$ python -q
>>> import numpy as np
>>> from numpy import linalg as LA
>>> np.set_printoptions(suppress=True, linewidth=200)
>>> X = np.loadtxt("mat.csv", delimiter=",")
>>> X
array([[ 0., -1.,  1., -3.,  0., -3.,  1.,  0.,  3.],
       [ 0.,  3.,  0.,  3.,  3.,  2.,  0.,  3.,  2.],
       [ 0.,  0.,  3.,  2.,  1.,  1.,  3.,  0.,  3.],
       [ 0.,  0.,  1.,  1.,  2.,  3.,  0.,  0.,  0.],
       [ 0.,  3.,  3.,  2.,  0.,  2.,  1.,  2.,  3.],
       [ 0.,  3.,  0.,  1.,  2.,  1.,  3.,  0.,  1.],
       [ 0.,  3.,  2.,  2.,  1.,  3.,  1.,  2.,  2.],
       [ 0.,  2.,  2.,  2.,  0.,  2.,  1.,  3.,  3.],
       [ 0.,  0.,  1.,  3.,  1.,  3.,  2.,  0.,  0.]])
>>> np.allclose(X, X.T)
False
>>> round(float(LA.det(X)), 2)
0.0
>>> LA.determinant(X)
Traceback (most recent call last):
  File "<python-input-7>", line 1, in <module>
    LA.determinant(X)
    ^^^^^^^^^^^^^^
AttributeError: module 'numpy.linalg' has no attribute 'determinant'
>>> X @ X
array([[  0.,  -9.,   5.,   4., -10.,  -1.,   1.,  -1.,   0.],
       [  0.,  30.,  20.,  32.,  21.,  35.,  16.,  24.,  26.],
       [  0.,  15.,  23.,  26.,  15.,  30.,  22.,   8.,  19.],
       [  0.,  15.,  10.,  10.,   9.,  11.,  14.,   4.,  12.],
       [  0.,  22.,  20.,  34.,  24.,  33.,  24.,  17.,  25.],
       [  0.,  27.,  14.,  24.,  17.,  26.,  10.,  19.,  19.],
       [  0.,  28.,  19.,  32.,  24.,  32.,  23.,  19.,  26.],
       [  0.,  21.,  19.,  31.,  20.,  32.,  22.,  17.,  23.],
       [  0.,  18.,  13.,  14.,  15.,  21.,  15.,   6.,  13.]])
>>> np.allclose(X @ X.T, X.T @ X)
False
>>> np.round(LA.matrix_power(X, 2), 2)
array([[  0.,  -9.,   5.,   4., -10.,  -1.,   1.,  -1.,   0.],
       [  0.,  30.,  20.,  32.,  21.,  35.,  16.,  24.,  26.],
       [  0.,  15.,  23.,  26.,  15.,  30.,  22.,   8.,  19.],
       [  0.,  15.,  10.,  10.,   9.,  11.,  14.,   4.,  12.],
       [  0.,  22.,  20.,  34.,  24.,  33.,  24.,  17.,  25.],
       [  0.,  27.,  14.,  24.,  17.,  26.,  10.,  19.,  19.],
       [  0.,  28.,  19.,  32.,  24.,  32.,  23.,  19.,  26.],
       [  0.,  21.,  19.,  31.,  20.,  32.,  22.,  17.,  23.],
       [  0.,  18.,  13.,  14.,  15.,  21.,  15.,   6.,  13.]])
>>> (X - X.T) / 2
array([[ 0. , -0.5,  0.5, -1.5,  0. , -1.5,  0.5,  0. ,  1.5],
       [ 0.5,  0. ,  0. ,  1.5,  0. , -0.5, -1.5,  0.5,  1. ],
       [-0.5,  0. ,  0. ,  0.5, -1. ,  0.5,  0.5, -1. ,  1. ],
       [ 1.5, -1.5, -0.5,  0. ,  0. ,  1. , -1. , -1. , -1.5],
       [ 0. ,  0. ,  1. ,  0. ,  0. ,  0. ,  0. ,  1. ,  1. ],
       [ 1.5,  0.5, -0.5, -1. ,  0. ,  0. ,  0. , -1. , -1. ],
       [-0.5,  1.5, -0.5,  1. ,  0. ,  0. ,  0. ,  0.5,  0. ],
       [ 0. , -0.5,  1. ,  1. , -1. ,  1. , -0.5,  0. ,  1.5],
       [-1.5, -1. , -1. ,  1.5, -1. ,  1. ,  0. , -1.5,  0. ]])
>>> other = X / LA.norm(X, axis=1, keepdims=True)
>>> G = other @ other.T
>>> G[3].round(2)
array([-0.52,  0.58,  0.45,  1.  ,  0.45,  0.41,  0.65,  0.44,  0.79])
>>> np.argwhere(np.triu(np.abs(G) > 0.95, 1))
array([[4, 7]])
>>> np.round(LA.norm(other, axis=1), 2)
array([1., 1., 1., 1., 1., 1., 1., 1., 1.])
>>> (G - 2 * np.eye(9)).round(6).argmax(axis=1)
array([2, 6, 4, 8, 7, 6, 4, 4, 3])
>>> (np.abs(G) > 0.9).astype(int)
array([[1, 0, 0, 0, 0, 0, 0, 0, 0],
       [0, 1, 0, 0, 0, 0, 0, 0, 0],
       [0, 0, 1, 0, 0, 0, 0, 0, 0],
       [0, 0, 0, 1, 0, 0, 0, 0, 0],
       [0, 0, 0, 0, 1, 0, 1, 1, 0],
       [0, 0, 0, 0, 0, 1, 0, 0, 0],
       [0, 0, 0, 0, 1, 0, 1, 1, 0],
       [0, 0, 0, 0, 1, 0, 1, 1, 0],
       [0, 0, 0, 0, 0, 0, 0, 0, 1]])
>>> w1 = np.array([[9, 9, 8],
...     [-8, -1, -9],
...     [6, -8, 9],
...     [-7, 7, 4],
...     [6, 0, 5],
...     [1, -1, -5],
...     [3, 0, -1],
...     [8, 8, -6],
...     [-6, 6, -5]])
>>> beta = np.array([-6, -9, 2])
>>> H = np.maximum(X @ w1 + beta, 0)
>>> (H > 0).astype(int)
array([[1, 0, 1],
       [0, 1, 0],
       [0, 0, 1],
       [1, 0, 1],
       [0, 1, 0],
       [0, 0, 0],
       [0, 1, 0],
       [0, 1, 0],
       [0, 1, 1]])
>>> LA.matrix_rank(H)
np.int64(3)
>>> cent = np.array([[0, 3], [2, -1], [-3, -3]])
>>> H @ cent
array([[-21.,  12.],
       [ 86., -43.],
       [-57., -57.],
       [-30.,  -6.],
       [ 20., -10.],
       [  0.,   0.],
       [ 22., -11.],
       [ 54., -27.],
       [-31., -34.]])
>>> w1 @ cent
array([[ -6,  -6],
       [ 25,   4],
       [-43,  -1],
       [  2, -40],
       [-15,   3],
       [ 13,  19],
       [  3,  12],
       [ 34,  34],
       [ 27,  -9]])
>>> U, sig, Vt = LA.svd(X)
>>> sig.round(2)
array([13.69,  6.63,  4.79,  3.86,  2.7 ,  2.05,  1.06,  0.04,  0.  ])
>>> other = U[:, :8] @ np.diag(sig[:8]) @ Vt[:8]
>>> other.round(2) + 0
array([[ 0., -1.,  1., -3.,  0., -3.,  1.,  0.,  3.],
       [ 0.,  3.,  0.,  3.,  3.,  2.,  0.,  3.,  2.],
       [ 0.,  0.,  3.,  2.,  1.,  1.,  3.,  0.,  3.],
       [ 0.,  0.,  1.,  1.,  2.,  3.,  0.,  0.,  0.],
       [ 0.,  3.,  3.,  2.,  0.,  2.,  1.,  2.,  3.],
       [ 0.,  3.,  0.,  1.,  2.,  1.,  3.,  0.,  1.],
       [ 0.,  3.,  2.,  2.,  1.,  3.,  1.,  2.,  2.],
       [ 0.,  2.,  2.,  2.,  0.,  2.,  1.,  3.,  3.],
       [ 0.,  0.,  1.,  3.,  1.,  3.,  2.,  0.,  0.]])
>>> LA.matrix_rank(X, rtol=0.05)
np.int64(7)
>>> other = np.array([[3, 0, 2, 1, 0, 3, 3, 3, 3]])
>>> F = np.block([[np.zeros((1, 1)), other], [other.T, np.zeros((9, 9))]])
>>> F
array([[0., 3., 0., 2., 1., 0., 3., 3., 3., 3.],
       [3., 0., 0., 0., 0., 0., 0., 0., 0., 0.],
       [0., 0., 0., 0., 0., 0., 0., 0., 0., 0.],
       [2., 0., 0., 0., 0., 0., 0., 0., 0., 0.],
       [1., 0., 0., 0., 0., 0., 0., 0., 0., 0.],
       [0., 0., 0., 0., 0., 0., 0., 0., 0., 0.],
       [3., 0., 0., 0., 0., 0., 0., 0., 0., 0.],
       [3., 0., 0., 0., 0., 0., 0., 0., 0., 0.],
       [3., 0., 0., 0., 0., 0., 0., 0., 0., 0.],
       [3., 0., 0., 0., 0., 0., 0., 0., 0., 0.]])
>>> blk = np.stack([F, 2 * F, F[::-1]])
>>> np.round(LA.det(blk), 2)
array([0., 0., 0.])
>>> np.round(LA.norm(blk, axis=(1, 2)), 2)
array([10., 20., 10.])
>>> np.einsum("bij,cij->bc", blk, blk)
array([[100., 200.,  30.],
       [200., 400.,  60.],
       [ 30.,  60., 100.]])
>>> LA.matrix_rank(blk)
array([2, 2, 2])
>>> blk.shape
(3, 10, 10)
>>> blk.sum(axis=0)
array([[ 3.,  9.,  0.,  6.,  3.,  0.,  9.,  9.,  9.,  9.],
       [12.,  0.,  0.,  0.,  0.,  0.,  0.,  0.,  0.,  0.],
       [ 3.,  0.,  0.,  0.,  0.,  0.,  0.,  0.,  0.,  0.],
       [ 9.,  0.,  0.,  0.,  0.,  0.,  0.,  0.,  0.,  0.],
       [ 3.,  0.,  0.,  0.,  0.,  0.,  0.,  0.,  0.,  0.],
       [ 1.,  0.,  0.,  0.,  0.,  0.,  0.,  0.,  0.,  0.],
       [11.,  0.,  0.,  0.,  0.,  0.,  0.,  0.,  0.,  0.],
       [ 9.,  0.,  0.,  0.,  0.,  0.,  0.,  0.,  0.,  0.],
       [12.,  0.,  0.,  0.,  0.,  0.,  0.,  0.,  0.,  0.],
       [ 9.,  3.,  0.,  2.,  1.,  0.,  3.,  3.,  3.,  3.]])
>>> LA.matrix_rank(blk.reshape(3, -1))
np.int64(2)
>>> (blk @ F.T).shape
(3, 10, 10)
>>> rank = LA.matrix_rank(F)
>>> rank
np.int64(2)
>>> N = LA.svd(F)[2][rank:].T
>>> [int(LA.matrix_rank(F[:, :j + 1])) for j in range(10)]
[1, 2, 2, 2, 2, 2, 2, 2, 2, 2]
>>> np.round(N @ N.T, 2) + 0
array([[ 0.  ,  0.  ,  0.  ,  0.  ,  0.  ,  0.  ,  0.  ,  0.  ,  0.  ,  0.  ],
       [ 0.  ,  0.82,  0.  , -0.12, -0.06,  0.  , -0.18, -0.18, -0.18, -0.18],
       [ 0.  ,  0.  ,  1.  ,  0.  ,  0.  ,  0.  ,  0.  ,  0.  ,  0.  ,  0.  ],
       [ 0.  , -0.12,  0.  ,  0.92, -0.04,  0.  , -0.12, -0.12, -0.12, -0.12],
       [ 0.  , -0.06,  0.  , -0.04,  0.98,  0.  , -0.06, -0.06, -0.06, -0.06],
       [ 0.  ,  0.  ,  0.  ,  0.  ,  0.  ,  1.  ,  0.  ,  0.  ,  0.  ,  0.  ],
       [ 0.  , -0.18,  0.  , -0.12, -0.06,  0.  ,  0.82, -0.18, -0.18, -0.18],
       [ 0.  , -0.18,  0.  , -0.12, -0.06,  0.  , -0.18,  0.82, -0.18, -0.18],
       [ 0.  , -0.18,  0.  , -0.12, -0.06,  0.  , -0.18, -0.18,  0.82, -0.18],
       [ 0.  , -0.18,  0.  , -0.12, -0.06,  0.  , -0.18, -0.18, -0.18,  0.82]])
>>> [int(LA.matrix_rank(F[:i])) for i in range(1, len(F) + 1)]
[1, 2, 2, 2, 2, 2, 2, 2, 2, 2]
>>> round(float(np.trace(LA.pinv(F) @ F)), 2)
2.0
>>> np.allclose(F[:-1].T @ LA.lstsq(F[:-1].T, F[-1])[0], F[-1])
True
>>> np.round(F @ LA.pinv(F) @ F, 2) + 0
array([[0., 3., 0., 2., 1., 0., 3., 3., 3., 3.],
       [3., 0., 0., 0., 0., 0., 0., 0., 0., 0.],
       [0., 0., 0., 0., 0., 0., 0., 0., 0., 0.],
       [2., 0., 0., 0., 0., 0., 0., 0., 0., 0.],
       [1., 0., 0., 0., 0., 0., 0., 0., 0., 0.],
       [0., 0., 0., 0., 0., 0., 0., 0., 0., 0.],
       [3., 0., 0., 0., 0., 0., 0., 0., 0., 0.],
       [3., 0., 0., 0., 0., 0., 0., 0., 0., 0.],
       [3., 0., 0., 0., 0., 0., 0., 0., 0., 0.],
       [3., 0., 0., 0., 0., 0., 0., 0., 0., 0.]])
>>> try:
...     LA.inv(F)
... except LA.LinAlgError as e:
...     print(e)
... 
Singular matrix
>>> rng = np.random.default_rng(7794)
>>> lab = rng.permutation(10)
>>> lab
array([4, 3, 0, 7, 8, 6, 9, 1, 2, 5])
>>> other = F[lab][:, lab]
>>> np.allclose(other, F)
False
>>> other
array([[0., 0., 1., 0., 0., 0., 0., 0., 0., 0.],
       [0., 0., 2., 0., 0., 0., 0., 0., 0., 0.],
       [1., 2., 0., 3., 3., 3., 3., 3., 0., 0.],
       [0., 0., 3., 0., 0., 0., 0., 0., 0., 0.],
       [0., 0., 3., 0., 0., 0., 0., 0., 0., 0.],
       [0., 0., 3., 0., 0., 0., 0., 0., 0., 0.],
       [0., 0., 3., 0., 0., 0., 0., 0., 0., 0.],
       [0., 0., 3., 0., 0., 0., 0., 0., 0., 0.],
       [0., 0., 0., 0., 0., 0., 0., 0., 0., 0.],
       [0., 0., 0., 0., 0., 0., 0., 0., 0., 0.]])
>>> np.round(np.sort(np.abs(LA.eigvals(other))), 2) + 0
array([0.  , 0.  , 0.  , 0.  , 0.  , 0.  , 0.  , 0.  , 7.07, 7.07])
